% python3 -q
>>> import numpy as np
>>> from numpy import linalg as LA
>>> np.set_printoptions(suppress=True, linewidth=140)
>>> J = np.load("x.npy")
>>> J
array([[  0,   7,   2,  -5, -10],
       [ -7,   0,   4,   8,   5],
       [ -2,  -4,   0,   8,   2],
       [  5,  -8,  -8,   0,   2],
       [ 10,  -5,  -2,  -2,   0]])
>>> f = np.array([9, 5, 9])
>>> np.correlate(J[1], J[2], "full")
array([-14, -56,   8,  76,  88,  24, -40, -36, -10])
>>> round(np.trace(LA.pinv(J) @ J), 2)
np.float64(4.0)
>>> np.round(J @ LA.pinv(J) @ J, 2) + 0
array([[  0.,   7.,   2.,  -5., -10.],
       [ -7.,   0.,   4.,   8.,   5.],
       [ -2.,  -4.,   0.,   8.,   2.],
       [  5.,  -8.,  -8.,   0.,   2.],
       [ 10.,  -5.,  -2.,  -2.,   0.]])
>>> np.allclose(J[:-1].T @ LA.lstsq(J[:-1].T, J[-1])[0], J[-1])
True
>>> np.unique(J.round(6), axis=0).shape
(5, 5)
>>> x = np.array([1, -2, 0, 0, 0])
>>> J @ np.eye(5)[2]
array([ 2.,  4.,  0., -8., -2.])
>>> LA.norm(J @ x) <= LA.norm(J, 2) * LA.norm(x) + 1e-9
np.True_
>>> np.sign((J @ x).round(6))
array([-1, -1,  1,  1,  1])
>>> J @ np.ones(5)
array([-6., 10.,  4., -9.,  1.])
>>> (J * x).sum(axis=1)
array([-14,  -7,   6,  21,  20])
>>> np.round(LA.norm(J, axis=0), 2)
array([13.34, 12.41,  9.38, 12.53, 11.53])
>>> round(LA.norm(J[2] - J[1]), 2)
np.float64(8.12)
>>> round(float(LA.norm(J, 1)), 2), round(float(LA.norm(J, np.inf)), 2)
(24.0, 24.0)
>>> np.round(LA.norm(J, 2), 2)
np.float64(18.12)
>>> np.round(LA.norm(J) ** 2 / LA.norm(J, 2) ** 2, 2)
np.float64(2.16)
>>> J[2] @ J[1]
np.int64(88)
>>> round(float(LA.norm(J[2], 1)), 2), round(float(LA.norm(J[2], np.inf)), 2)
(16.0, 8.0)
>>> data = np.loadtxt("arr.csv", delimiter=",")
>>> data
array([[-2.,  1.,  1.],
       [ 1., -2.,  1.],
       [ 1.,  1., -2.]])
>>> LA.matrix_rank(data, rtol=0.1)
np.int64(2)
>>> left, sig, Vt = LA.svd(data, full_matrices=False)
>>> left.shape, sig.shape, Vt.shape
((3, 3), (3,), (3, 3))
>>> np.round(left.T @ data @ Vt.T, 2) + 0
array([[3., 0., 0.],
       [0., 3., 0.],
       [0., 0., 0.]])
>>> np.round(sig / sig[0], 2) + 0
array([1., 1., 0.])
>>> np.round(np.sqrt((sig ** 2).sum()), 2), np.round(LA.norm(data), 2)
(np.float64(4.24), np.float64(4.24))
>>> (sig > 1e-8).sum()
np.int64(2)
>>> def softmax(z):
...     e = np.exp(z - z.max(axis=-1, keepdims=True))
...     return e / e.sum(axis=-1, keepdims=True)
... 
>>> np.round(softmax(data[0]), 2)
array([0.02, 0.49, 0.49])
>>> np.round(softmax(10 * data[0]), 2) + 0
array([0. , 0.5, 0.5])
>>> np.round(softmax(data).sum(axis=1), 2)
array([1., 1., 1.])
>>> S = data @ data.T / np.sqrt(3)
>>> np.round(softmax(S), 2)
array([[0.99, 0.01, 0.01],
       [0.01, 0.99, 0.01],
       [0.01, 0.01, 0.99]])
>>> np.round(softmax(S + np.triu(np.full(S.shape, -np.inf), 1)), 2)
array([[1.  , 0.  , 0.  ],
       [0.01, 0.99, 0.  ],
       [0.01, 0.01, 0.99]])
>>> softmax(S).round(6).argmax(axis=1)
array([0, 1, 2])
>>> np.round(softmax(S)[0] @ data, 2)
array([-1.97,  0.98,  0.98])
>>> A = np.load("sample13.npy")
>>> A
array([[ -3,  -3,  -3,  -3,  -3,  -3,  -3,  -3,  -3],
       [ -3,  -6,  -6,  -6,  -6,  -6,  -6,  -6,  -6],
       [ -3,  -6,  -9,  -9,  -9,  -9,  -9,  -9,  -9],
       [ -3,  -6,  -9, -12, -12, -12, -12, -12, -12],
       [ -3,  -6,  -9, -12, -15, -15, -15, -15, -15],
       [ -3,  -6,  -9, -12, -15, -18, -18, -18, -18],
       [ -3,  -6,  -9, -12, -15, -18, -21, -21, -21],
       [ -3,  -6,  -9, -12, -15, -18, -21, -24, -24],
       [ -3,  -6,  -9, -12, -15, -18, -21, -24, -27]])
>>> # symmetric
>>> f = np.array([0, 1, 2, 0, -1, -2, 0, 1, -1])
>>> out = A + np.outer(f, np.eye(9)[8])
>>> out
array([[ -3.,  -3.,  -3.,  -3.,  -3.,  -3.,  -3.,  -3.,  -3.],
       [ -3.,  -6.,  -6.,  -6.,  -6.,  -6.,  -6.,  -6.,  -5.],
       [ -3.,  -6.,  -9.,  -9.,  -9.,  -9.,  -9.,  -9.,  -7.],
       [ -3.,  -6.,  -9., -12., -12., -12., -12., -12., -12.],
       [ -3.,  -6.,  -9., -12., -15., -15., -15., -15., -16.],
       [ -3.,  -6.,  -9., -12., -15., -18., -18., -18., -20.],
       [ -3.,  -6.,  -9., -12., -15., -18., -21., -21., -21.],
       [ -3.,  -6.,  -9., -12., -15., -18., -21., -24., -23.],
       [ -3.,  -6.,  -9., -12., -15., -18., -21., -24., -28.]])
>>> LA.matrix_rank(LA.inv(out) - LA.inv(A), tol=1e-8)
np.int64(1)
>>> np.round(LA.det(out) / LA.det(A), 2), round(float(1 + LA.solve(A, f)[8]), 2)
(np.float64(1.67), 1.67)
>>> LA.matrix_rank(out - A)
np.int64(1)
>>> x = np.array([1, 3, 1, 0, 3, 1, 1, 3, 2])
>>> a = np.maximum(A @ x, 0)
>>> np.tanh(A @ x)
array([-1., -1., -1., -1., -1., -1., -1., -1., -1.])
>>> np.round(np.sort(np.abs(LA.eigvals(A))), 2)
array([  0.77,   0.84,   0.97,   1.2 ,   1.64,   2.51,   4.65,  12.45, 109.98])
>>> np.allclose(A @ A.T, A.T @ A)
True
>>> round(LA.det(A), 2)
np.float64(-19683.0)
